$ python -q
>>> import numpy as np
>>> np.set_printoptions(precision=2, suppress=True, linewidth=160)
>>> K = np.loadtxt("mat.csv", delimiter=",")
>>> K
array([[1.  , 0.  , 0.  , 0.  , 0.  ],
       [0.  , 0.2 , 0.4 , 0.2 , 0.2 ],
       [0.29, 0.29, 0.14, 0.  , 0.29],
       [0.14, 0.14, 0.  , 0.43, 0.29],
       [0.25, 0.  , 0.5 , 0.  , 0.25]])
>>> # rows sum to 1
>>> f = np.array([-3, 3, -2])
>>> np.cross(K[2, :3], K[1, :3])
array([ 0.09, -0.11,  0.06])
>>> np.array([np.convolve(row, f, "same") for row in K])
array([[ 3.  , -2.  ,  0.  ,  0.  ,  0.  ],
       [-0.6 , -0.6 ,  0.2 , -0.8 ,  0.2 ],
       [ 0.  , -0.14, -0.14, -1.14,  0.86],
       [ 0.  ,  0.14, -1.57,  0.43,  0.  ],
       [ 0.75, -2.  ,  1.5 , -1.75,  0.75]])
>>> np.polyval(f, K[2])
array([-1.39, -1.39, -1.63, -2.  , -1.39])
>>> np.correlate(K[2], K[1], "full")
array([0.06, 0.11, 0.2 , 0.2 , 0.17, 0.09, 0.11, 0.06, 0.  ])
>>> other = K / np.sqrt((K ** 2).mean(axis=1, keepdims=True))
>>> np.linalg.norm(other, axis=1)
array([2.24, 2.24, 2.24, 2.24, 2.24])
>>> K - K.mean(axis=1, keepdims=True)
array([[ 0.8 , -0.2 , -0.2 , -0.2 , -0.2 ],
       [-0.2 ,  0.  ,  0.2 ,  0.  ,  0.  ],
       [ 0.09,  0.09, -0.06, -0.2 ,  0.09],
       [-0.06, -0.06, -0.2 ,  0.23,  0.09],
       [ 0.05, -0.2 ,  0.3 , -0.2 ,  0.05]])
>>> F = np.array([[0, 0, 2], [2, 0, 2], [2, 2, 1]])
>>> F
array([[0, 0, 2],
       [2, 0, 2],
       [2, 2, 1]])
>>> other = np.array([[7, 4, 0], [3, 8, 2], [5, 5, 7]])
>>> np.einsum("ij,ij->i", F, F)
array([4, 8, 9])
>>> np.einsum("ik,kj->ij", F, other)
array([[10, 10, 14],
       [24, 18, 14],
       [25, 29, 11]])
>>> other.T @ F.T
array([[10, 24, 25],
       [10, 18, 29],
       [14, 14, 11]])
>>> F @ other
array([[10, 10, 14],
       [24, 18, 14],
       [25, 29, 11]])
>>> np.linalg.matrix_rank(F @ other)
np.int64(3)
>>> np.einsum("ik,kj->ji", F, other)
array([[10, 24, 25],
       [10, 18, 29],
       [14, 14, 11]])
>>> np.linalg.matrix_rank(np.vstack([F, other.T]))
np.int64(3)
>>> np.round(np.linalg.matrix_power(K, 100), 2) + 0
array([[1., 0., 0., 0., 0.],
       [1., 0., 0., 0., 0.],
       [1., 0., 0., 0., 0.],
       [1., 0., 0., 0., 0.],
       [1., 0., 0., 0., 0.]])
>>> pr = np.eye(5)[1]
>>> for _ in range(7):
...     pr = pr @ K
...     print(pr.round(2))
... 
[0.  0.2 0.4 0.2 0.2]
[0.19 0.18 0.24 0.13 0.26]
[0.34 0.12 0.24 0.09 0.21]
[0.48 0.11 0.19 0.06 0.17]
[0.58 0.08 0.15 0.05 0.13]
[0.67 0.07 0.12 0.04 0.11]
[0.73 0.05 0.1  0.03 0.09]
>>> other = np.array([[2, 0], [1, 2]])
>>> basis = np.kron(other, F)
>>> np.linalg.matrix_rank(basis)
np.int64(6)
>>> np.round(np.linalg.norm(basis, 2), 2), np.round(np.linalg.norm(other, 2) * np.linalg.norm(F, 2), 2)
(np.float64(10.25), np.float64(10.25))
>>> basis.shape
(6, 6)
>>> arr = np.loadtxt("layer18.csv", delimiter=",")
>>> arr
array([[ 1.98, -0.03, -0.04,  2.03, -0.02],
       [ 2.04, -0.07, -0.07,  1.93,  0.  ],
       [ 1.92, -0.1 ,  0.08,  1.92, -0.02],
       [ 1.99,  0.02,  0.08,  1.93, -0.01],
       [ 1.98,  0.04,  0.04,  1.99,  0.  ],
       [ 2.04, -0.05, -0.04,  1.97, -0.04],
       [ 2.06, -0.02, -0.05,  2.03,  0.13],
       [ 0.05,  1.06, -0.07,  2.97,  2.02],
       [-0.03,  1.04,  0.  ,  2.95,  1.85],
       [ 0.03,  1.03,  0.  ,  2.93,  1.99],
       [ 0.  ,  0.99,  0.02,  3.04,  2.05],
       [-0.12,  0.97, -0.02,  2.95,  2.02],
       [-0.05,  0.98,  0.11,  3.  ,  1.96],
       [-0.03,  0.97, -0.07,  2.97,  2.  ]])
>>> O, R = np.linalg.qr(arr)
>>> round(float(np.trace(O @ O.T)), 2)
5.0
>>> np.allclose(R.T @ R, arr.T @ arr)
True
>>> np.round(O @ R, 2) + 0
array([[ 1.98, -0.03, -0.04,  2.03, -0.02],
       [ 2.04, -0.07, -0.07,  1.93,  0.  ],
       [ 1.92, -0.1 ,  0.08,  1.92, -0.02],
       [ 1.99,  0.02,  0.08,  1.93, -0.01],
       [ 1.98,  0.04,  0.04,  1.99,  0.  ],
       [ 2.04, -0.05, -0.04,  1.97, -0.04],
       [ 2.06, -0.02, -0.05,  2.03,  0.13],
       [ 0.05,  1.06, -0.07,  2.97,  2.02],
       [-0.03,  1.04,  0.  ,  2.95,  1.85],
       [ 0.03,  1.03,  0.  ,  2.93,  1.99],
       [ 0.  ,  0.99,  0.02,  3.04,  2.05],
       [-0.12,  0.97, -0.02,  2.95,  2.02],
       [-0.05,  0.98,  0.11,  3.  ,  1.96],
       [-0.03,  0.97, -0.07,  2.97,  2.  ]])
>>> R.round(2) + 0
array([[-5.3 ,  0.11,  0.  , -5.13,  0.04],
       [ 0.  ,  2.66, -0.01,  7.9 ,  5.24],
       [ 0.  ,  0.  , -0.22, -0.07,  0.06],
       [ 0.  ,  0.  ,  0.  ,  0.54,  0.3 ],
       [ 0.  ,  0.  ,  0.  ,  0.  ,  0.21]])
>>> round(float(abs(R[0, 0])), 2), round(np.linalg.norm(arr[:, 0]), 2)
(5.3, np.float64(5.3))
